$ python -q
>>> import numpy as np
>>> import numpy.linalg as la
>>> np.set_printoptions(precision=2, suppress=True, linewidth=100)
>>> M = np.loadtxt("case19.csv", delimiter=",")
>>> M
array([[ 2., -1., -3.,  2., -3., -1.],
       [-1.,  2., -1., -3.,  2., -3.],
       [-3., -1.,  2., -1., -3.,  2.],
       [ 2., -3., -1.,  2., -1., -3.],
       [-3.,  2., -3., -1.,  2., -1.],
       [-1., -3.,  2., -3., -1.,  2.]])
>>> # symmetric
>>> round(float(la.eigvalsh(M).min()), 2)
-4.0
>>> rng = np.random.default_rng(36)
>>> labels = rng.permutation(6)
>>> labels
array([0, 1, 4, 5, 2, 3])
>>> Y = M[labels][:, labels]
>>> np.diag(Y)
array([2., 2., 2., 2., 2., 2.])
>>> np.allclose(Y, M)
False
>>> np.sort(np.abs(np.fft.fft(M[0]))), np.sort(la.svd(M, compute_uv=False))
(array([2., 2., 4., 4., 8., 8.]), array([2., 2., 4., 4., 8., 8.]))
>>> np.fft.fft(M[0])
array([-4.+0.j,  2.+0.j,  8.+0.j, -4.+0.j,  8.+0.j,  2.+0.j])
>>> M @ np.ones(6)
array([-4., -4., -4., -4., -4., -4.])
>>> arr = np.loadtxt("w.csv", delimiter=",")
>>> arr
array([[-2.69,  1.72,  1.91,  0.89,  0.11,  1.28, -2.04, -0.06,  1.31, -1.68],
       [-1.35,  0.04, -0.17,  1.39, -0.31, -2.5 , -1.52, -1.91,  0.31,  2.97],
       [-0.19,  1.31, -0.36,  0.23,  0.14,  1.83, -0.31,  3.1 ,  0.15,  3.15],
       [-1.15, -0.57,  0.01, -1.82, -1.43,  2.76, -0.17, -2.32, -1.92,  1.12],
       [ 2.31,  0.68,  2.76,  0.67, -2.57,  0.4 ,  0.9 , -0.75,  1.56,  0.77],
       [ 1.92,  0.96,  1.16, -2.98,  1.61, -0.69, -2.62, -0.27, -0.02,  0.4 ],
       [ 0.77,  1.32, -2.05,  0.16, -3.21, -0.67, -2.1 ,  0.83, -1.09, -1.18],
       [ 0.58,  2.4 , -2.66, -0.3 ,  0.71,  0.98,  0.84, -1.95,  2.4 ,  0.05],
       [-0.38,  3.33,  0.99,  0.11,  0.52, -1.14,  1.9 , -0.3 , -2.73, -0.06],
       [ 2.12, -0.12, -0.11,  3.08,  1.58,  1.67, -1.41, -1.04, -1.62, -0.14]])
>>> np.round(la.pinv(arr), 2) + 0
array([[-0.11, -0.05, -0.01, -0.05,  0.09,  0.08,  0.03,  0.02, -0.02,  0.08],
       [ 0.07,  0.  ,  0.05, -0.02,  0.03,  0.04,  0.05,  0.1 ,  0.13,  0.  ],
       [ 0.08, -0.01, -0.01,  0.  ,  0.11,  0.05, -0.08, -0.11,  0.04,  0.  ],
       [ 0.04,  0.06,  0.01, -0.07,  0.03, -0.12,  0.01, -0.01,  0.  ,  0.12],
       [ 0.  , -0.01,  0.01, -0.06, -0.1 ,  0.06, -0.13,  0.03,  0.02,  0.06],
       [ 0.05, -0.1 ,  0.07,  0.11,  0.02, -0.03, -0.03,  0.04, -0.05,  0.07],
       [-0.08, -0.06, -0.01, -0.01,  0.04, -0.1 , -0.08,  0.03,  0.08, -0.06],
       [ 0.  , -0.08,  0.12, -0.09, -0.03, -0.01,  0.03, -0.08, -0.01, -0.04],
       [ 0.05,  0.01,  0.01, -0.08,  0.06,  0.  , -0.04,  0.1 , -0.11, -0.06],
       [-0.07,  0.12,  0.13,  0.04,  0.03,  0.02, -0.05,  0.  ,  0.  , -0.01]])
>>> la.svd(arr, compute_uv=False)
array([5., 5., 5., 5., 5., 5., 5., 5., 5., 5.])
>>> round(arr[:, 8] @ arr[:, 3], 2)
np.float64(0.0)
